% python3 -q
>>> import numpy as np
>>> from numpy import linalg as LA
>>> np.set_printoptions(precision=4, suppress=True, linewidth=200, legacy="1.25")
>>> def tidy(a):
...     return np.round(a, 4) + 0
... 
>>> data = np.array([[0.0, -1.0], [-1.0, 0.0]])
>>> data
array([[ 0., -1.],
       [-1.,  0.]])
>>> U, sigma, Vt = LA.svd(data, full_matrices=False)
>>> U.T @ U
array([[1., 0.],
       [0., 1.]])
>>> np.cumsum(sigma ** 2) / np.sum(sigma ** 2)
array([0.5, 1. ])
>>> np.allclose(U * sigma @ Vt, data)
True
>>> sigma / sigma[0]
array([1., 1.])
>>> sigma
array([1., 1.])
>>> (sigma > 1e-8).sum()
2
>>> O, evecs = LA.qr(data[:, :1])[0], LA.qr(data[:, 1:])[0]
>>> sigma = LA.svd(O.T @ evecs, compute_uv=False)
>>> sigma
array([0.])
>>> J = np.loadtxt("test4.csv", delimiter=",")
>>> J
array([[-6.,  4.,  4., -2.],
       [-9.,  1.,  0., -9.],
       [ 3.,  2., -5.,  4.]])
>>> O = data.astype(float).copy()
>>> for j in range(2):
...     O[:, j] -= O[:, :j] @ (O[:, :j].T @ O[:, j])
...     O[:, j] /= LA.norm(O[:, j])
... 
>>> O.T @ data
array([[1., 0.],
       [0., 1.]])
>>> vec = np.array([1, 3, 0, -1])
>>> np.einsum("ij,j->i", J, vec)
array([8., 3., 5.])
>>> np.sign((J @ vec).round(6))
array([1., 1., 1.])
>>> J @ vec
array([8., 3., 5.])
>>> J @ np.ones(4)
array([  0., -17.,   4.])
>>> w1 = np.array([[-3, 3, -1], [1, -1, -1], [0, 2, -1], [-2, 2, 2]])
>>> beta = np.array([0, 2, 0])
>>> H = np.maximum(J @ w1 + beta, 0)
>>> (H > 0).astype(int)
array([[1, 0, 0],
       [1, 0, 0],
       [0, 1, 1]])
>>> cent = np.array([[2, -2, -2], [3, 3, 2], [1, 2, -1]])
>>> H @ cent
array([[ 52., -52., -52.],
       [ 92., -92., -92.],
       [ 29.,  37.,   6.]])
>>> (H @ cent).round(6).argmax(axis=1)
array([0, 0, 1])
>>> K = np.load("block15.npy")
>>> K
array([[  2, -10,  -8,   2, -10,  -8],
       [  4,   6,   8,   4,   6,   8],
       [ -8,   2,   2,  -8,   2,   2],
       [  1,  -5,  -4,   2, -10,  -8],
       [  2,   3,   4,   4,   6,   8],
       [ -4,   1,   1,  -8,   2,   2]])
>>> rng = np.random.default_rng(2141)
>>> idx = rng.permutation(6)
>>> idx
array([2, 0, 1, 3, 5, 4])
>>> other = K[idx][:, idx]
>>> tidy(np.sort(np.abs(LA.eigvals(other))))
array([ 1.3401,  1.3401,  3.6938,  7.8105,  7.8105, 21.529 ])
>>> O, r_ = LA.qr(K)
>>> tidy(np.trace(O @ O.T))
6.0
>>> O.shape, r_.shape
((6, 6), (6, 6))
>>> t = np.radians(36)
>>> r_ = np.eye(2)
>>> r_[0, 0] = r_[1, 1] = np.cos(t)
>>> r_[0, 1], r_[1, 0] = -np.sin(t), np.sin(t)
>>> tidy(r_)
array([[ 0.809 , -0.5878],
       [ 0.5878,  0.809 ]])
>>> other = data @ r_.T
>>> np.allclose(LA.norm(data, axis=1), LA.norm(other, axis=1))
True
>>> np.allclose(data @ data.T, other @ other.T)
True
>>> tidy(LA.det(r_)), tidy(np.trace(r_))
(1.0, 1.618)
>>> tidy(np.abs(other - data).max(axis=0))
array([0.5878, 0.5878])
>>> tidy(other)
array([[ 0.5878, -0.809 ],
       [-0.809 , -0.5878]])
>>> idx = rng.permutation(2)
>>> idx
array([0, 1])
>>> other = data[idx][:, idx]
>>> tidy(LA.det(other)), tidy(LA.det(data[idx]))
(-1.0, -1.0)
>>> np.allclose(other, data)
True
>>> np.diag(other)
array([0., 0.])
>>> other = K / np.sqrt((K ** 2).mean(axis=1, keepdims=True))
>>> tidy(LA.norm(other, axis=1))
array([2.4495, 2.4495, 2.4495, 2.4495, 2.4495, 2.4495])
>>> tidy(other[4])
array([0.4068, 0.6103, 0.8137, 0.8137, 1.2205, 1.6274])
>>> arr = np.load("a.npy")
>>> arr
array([[4, 1, 0, 0, 0, 0],
       [3, 0, 0, 0, 0, 0],
       [0, 1, 0, 0, 0, 0],
       [0, 0, 4, 1, 0, 0],
       [0, 0, 3, 0, 0, 0],
       [0, 0, 0, 1, 0, 0],
       [0, 0, 0, 0, 4, 1],
       [0, 0, 0, 0, 3, 0],
       [0, 0, 0, 0, 0, 1]])
>>> other = arr / np.sqrt((arr ** 2).mean(axis=1, keepdims=True))
>>> tidy(arr - arr.mean(axis=1, keepdims=True))
array([[ 3.1667,  0.1667, -0.8333, -0.8333, -0.8333, -0.8333],
       [ 2.5   , -0.5   , -0.5   , -0.5   , -0.5   , -0.5   ],
       [-0.1667,  0.8333, -0.1667, -0.1667, -0.1667, -0.1667],
       [-0.8333, -0.8333,  3.1667,  0.1667, -0.8333, -0.8333],
       [-0.5   , -0.5   ,  2.5   , -0.5   , -0.5   , -0.5   ],
       [-0.1667, -0.1667, -0.1667,  0.8333, -0.1667, -0.1667],
       [-0.8333, -0.8333, -0.8333, -0.8333,  3.1667,  0.1667],
       [-0.5   , -0.5   , -0.5   , -0.5   ,  2.5   , -0.5   ],
       [-0.1667, -0.1667, -0.1667, -0.1667, -0.1667,  0.8333]])
>>> LA.matrix_rank(other) == LA.matrix_rank(arr)
True
>>> tidy(LA.norm(other, axis=1))
array([2.4495, 2.4495, 2.4495, 2.4495, 2.4495, 2.4495, 2.4495, 2.4495, 2.4495])
>>> O, r_ = LA.qr(arr)
>>> tidy(np.abs(np.diag(r_)))
array([5.    , 1.1662, 5.    , 1.1662, 5.    , 1.1662])
>>> tidy(O @ r_)
array([[4., 1., 0., 0., 0., 0.],
       [3., 0., 0., 0., 0., 0.],
       [0., 1., 0., 0., 0., 0.],
       [0., 0., 4., 1., 0., 0.],
       [0., 0., 3., 0., 0., 0.],
       [0., 0., 0., 1., 0., 0.],
       [0., 0., 0., 0., 4., 1.],
       [0., 0., 0., 0., 3., 0.],
       [0., 0., 0., 0., 0., 1.]])
>>> tidy(O.T @ O)
array([[1., 0., 0., 0., 0., 0.],
       [0., 1., 0., 0., 0., 0.],
       [0., 0., 1., 0., 0., 0.],
       [0., 0., 0., 1., 0., 0.],
       [0., 0., 0., 0., 1., 0.],
       [0., 0., 0., 0., 0., 1.]])
>>> O.shape, r_.shape
((9, 6), (6, 6))
>>> tidy(np.trace(O @ O.T))
6.0
>>> vec = np.array([1, 1, 0, 2, 3, 1])
>>> rhs = arr @ vec
>>> tidy(LA.pinv(arr) @ arr)
array([[1., 0., 0., 0., 0., 0.],
       [0., 1., 0., 0., 0., 0.],
       [0., 0., 1., 0., 0., 0.],
       [0., 0., 0., 1., 0., 0.],
       [0., 0., 0., 0., 1., 0.],
       [0., 0., 0., 0., 0., 1.]])
>>> rhs = rhs + 0.05 * rng.normal(size=9)
>>> tidy(rhs)
array([ 5.0287,  2.9205,  0.9182,  1.9533, -0.0006,  2.0541, 12.9671,  9.0022,  0.9585])
>>> beta, *_ = LA.lstsq(arr, rhs)
>>> tidy(arr.T @ (rhs - arr @ beta))
array([0., 0., 0., 0., 0., 0.])
>>> tidy(beta)
array([ 0.999 ,  0.9755, -0.012 ,  2.0276,  3.0014,  0.96  ])
>>> A = np.array([[0.0, -3.0, 0.0, 0.0],
...     [-3.0, -2.0, -3.0, 0.0],
...     [0.0, -3.0, 1.0, -3.0],
...     [0.0, 0.0, -3.0, -2.0]])
>>> t3 = np.stack([A, 4 * A, A[::-1]])
>>> tidy(LA.norm(t3, axis=(1, 2)))
array([ 7.9373, 31.749 ,  7.9373])
>>> tidy(LA.det(t3))
array([   99., 25344.,    99.])
>>> t3.sum(axis=0)
array([[  0., -15.,  -3.,  -2.],
       [-15., -13., -14.,  -3.],
       [ -3., -17.,   2., -15.],
       [  0.,  -3., -15., -10.]])
>>> np.einsum("bij,cij->bc", t3, t3)
array([[  63.,  252.,    6.],
       [ 252., 1008.,   24.],
       [   6.,   24.,   63.]])
>>> F = np.load("case3.npy")
>>> F
array([[ -9.8128,  -2.0843,  17.3022],
       [-13.5858,   3.7635,  14.1867],
       [ 10.9229,  10.1418, -13.3355],
       [ -5.0056,  19.062 ,  -3.4035],
       [-18.2706,   4.6997,   6.6407],
       [-13.751 ,  14.3156,  -2.4442],
       [  5.9661,   1.1899, -19.0523],
       [ 18.3688,  -3.9688,   6.8437],
       [ 14.9354,  11.6461,  -6.4267],
       [ -8.9323,  -2.6157, -17.7023],
       [-12.5481,   5.1717, -14.6901],
       [ -3.2234,   9.925 , -17.0618],
       [  9.0576, -17.1427,  -4.9078],
       [ 16.5619,   2.812 ,  10.8534],
       [ 19.3961,   2.4508,  -4.2171],
       [  9.9359,  11.9267,  12.6108],
       [  8.0099, -16.1346,  -8.6899],
       [-12.0626, -13.3371,  -8.753 ],
       [ -4.8112, -10.6353,  16.2401],
       [ 14.2122,  -6.3916, -12.5363]])
>>> Xs = F - F.mean(axis=0)
>>> U, sigma, Vt = LA.svd(Xs, full_matrices=False)
>>> LA.matrix_rank(Xs)
3
>>> tidy(sigma ** 2 / (sigma ** 2).sum())
array([0.4106, 0.3409, 0.2485])
>>> tidy((sigma ** 2).sum() ** 2 / (sigma ** 4).sum())
2.8855
>>> t = np.radians(30)
>>> r_ = np.eye(3)
>>> r_[0, 0] = r_[1, 1] = np.cos(t)
>>> r_[0, 1], r_[1, 0] = -np.sin(t), np.sin(t)
>>> tidy(r_)
array([[ 0.866, -0.5  ,  0.   ],
       [ 0.5  ,  0.866,  0.   ],
       [ 0.   ,  0.   ,  1.   ]])
>>> other = F @ r_.T
>>> tidy(LA.svd(F, compute_uv=False)), tidy(LA.svd(other, compute_uv=False))
(array([57.5119, 52.1802, 44.3802]), array([57.5119, 52.1802, 44.3802]))
>>> other = np.array([[2, 1], [0, 0]])
>>> W0 = np.kron(np.eye(2, dtype=int), other)
>>> W0
array([[2, 1, 0, 0],
       [0, 0, 0, 0],
       [0, 0, 2, 1],
       [0, 0, 0, 0]])
>>> np.argsort(-LA.norm(W0, axis=0).round(6), kind="stable")[:3]
array([0, 2, 1])
>>> W0 @ W0
array([[4, 2, 0, 0],
       [0, 0, 0, 0],
       [0, 0, 4, 2],
       [0, 0, 0, 0]])
>>> (W0 != 0).astype(int)
array([[1, 1, 0, 0],
       [0, 0, 0, 0],
       [0, 0, 1, 1],
       [0, 0, 0, 0]])
>>> (LA.matrix_power((W0 != 0) + (W0.T != 0) + np.eye(4), 4) > 0).astype(int)
array([[1, 1, 0, 0],
       [1, 1, 0, 0],
       [0, 0, 1, 1],
       [0, 0, 1, 1]])
>>> np.flatnonzero(LA.matrix_power((W0 != 0) + (W0.T != 0) + np.eye(4), 4)[3])
array([2, 3])
>>> tidy(LA.det(W0))
0.0
>>> hat = arr @ LA.solve(arr.T @ arr, arr.T)
>>> hat @ arr[:, 0]
array([4., 3., 0., 0., 0., 0., 0., 0., 0.])
>>> tidy(LA.eigvalsh(hat))
array([0., 0., 0., 1., 1., 1., 1., 1., 1.])
>>> tidy(hat)
array([[ 0.7353,  0.3529,  0.2647,  0.    ,  0.    ,  0.    ,  0.    ,  0.    ,  0.    ],
       [ 0.3529,  0.5294, -0.3529,  0.    ,  0.    ,  0.    ,  0.    ,  0.    ,  0.    ],
       [ 0.2647, -0.3529,  0.7353,  0.    ,  0.    ,  0.    ,  0.    ,  0.    ,  0.    ],
       [ 0.    ,  0.    ,  0.    ,  0.7353,  0.3529,  0.2647,  0.    ,  0.    ,  0.    ],
       [ 0.    ,  0.    ,  0.    ,  0.3529,  0.5294, -0.3529,  0.    ,  0.    ,  0.    ],
       [ 0.    ,  0.    ,  0.    ,  0.2647, -0.3529,  0.7353,  0.    ,  0.    ,  0.    ],
       [ 0.    ,  0.    ,  0.    ,  0.    ,  0.    ,  0.    ,  0.7353,  0.3529,  0.2647],
       [ 0.    ,  0.    ,  0.    ,  0.    ,  0.    ,  0.    ,  0.3529,  0.5294, -0.3529],
       [ 0.    ,  0.    ,  0.    ,  0.    ,  0.    ,  0.    ,  0.2647, -0.3529,  0.7353]])
>>> tidy(np.sort(LA.eigvals(W0)))
array([0., 0., 2., 2.])
>>> W0 @ W0
array([[4, 2, 0, 0],
       [0, 0, 0, 0],
       [0, 0, 4, 2],
       [0, 0, 0, 0]])
>>> LA.matrix_power(W0 - np.diag(np.diag(W0)), 4)
array([[0, 0, 0, 0],
       [0, 0, 0, 0],
       [0, 0, 0, 0],
       [0, 0, 0, 0]])
>>> vec = np.array([3, 1, 3, 3, 1, 2])
>>> h = np.maximum(K @ vec, 0)
>>> np.tanh(K @ vec)
array([-1.,  1., -1., -1.,  1., -1.])
>>> K.T @ h
array([ 414,  621,  828,  524,  786, 1048])
>>> np.flatnonzero(h > 1e-9)
array([1, 4])
>>> other = np.array([[0, 5, 3], [3, 0, 3]])
>>> X = other.T @ other
>>> X
array([[ 9,  0,  9],
       [ 0, 25, 15],
       [ 9, 15, 18]])
>>> ev, evecs = LA.eigh(X)
>>> tidy(LA.eigvalsh(X @ X))
array([   0.    ,  194.8371, 1447.1629])
>>> np.unique(ev.round(6) + 0, return_counts=True)[1]
array([1, 1, 1])
>>> (ev > 1e-8).sum(), (ev < -1e-8).sum()
(2, 0)
>>> tidy(ev)
array([ 0.    , 13.9584, 38.0416])
>>> tidy(np.abs(evecs[:, -1]))
array([0.1993, 0.7395, 0.643 ])
>>> tidy(ev.sum()), np.trace(X)
(52.0, 52)
>>> tidy(LA.det(X.T))
0.0
>>> np.einsum("ij,ji->", X, X)
1642
>>> tidy(LA.eigvals(X))
array([ 0.    , 13.9584, 38.0416])
>>> np.kron(np.eye(2, dtype=int), X)
array([[ 9,  0,  9,  0,  0,  0],
       [ 0, 25, 15,  0,  0,  0],
       [ 9, 15, 18,  0,  0,  0],
       [ 0,  0,  0,  9,  0,  9],
       [ 0,  0,  0,  0, 25, 15],
       [ 0,  0,  0,  9, 15, 18]])
>>> tidy(LA.det(X[::-1]))
0.0
>>> tidy(np.poly(X))
array([  1., -52., 531.,   0.])
>>> np.einsum("ii->", X)
52
>>> tidy(LA.eigvals(X).sum().real)
52.0
>>> LA.cond(X) > 100
True
>>> np.argsort(-LA.norm(X, axis=0).round(6), kind="stable")[:3]
array([1, 2, 0])
>>> ev, evecs = LA.eigh(X)
>>> vec = np.array([2, 1, 0])
>>> tidy(evecs * np.abs(ev) @ evecs.T)
array([[ 9.,  0.,  9.],
       [ 0., 25., 15.],
       [ 9., 15., 18.]])
>>> vec @ X @ vec / (vec @ vec), tidy(ev[0]), tidy(ev[-1])
(12.2, 0.0, 38.0416)
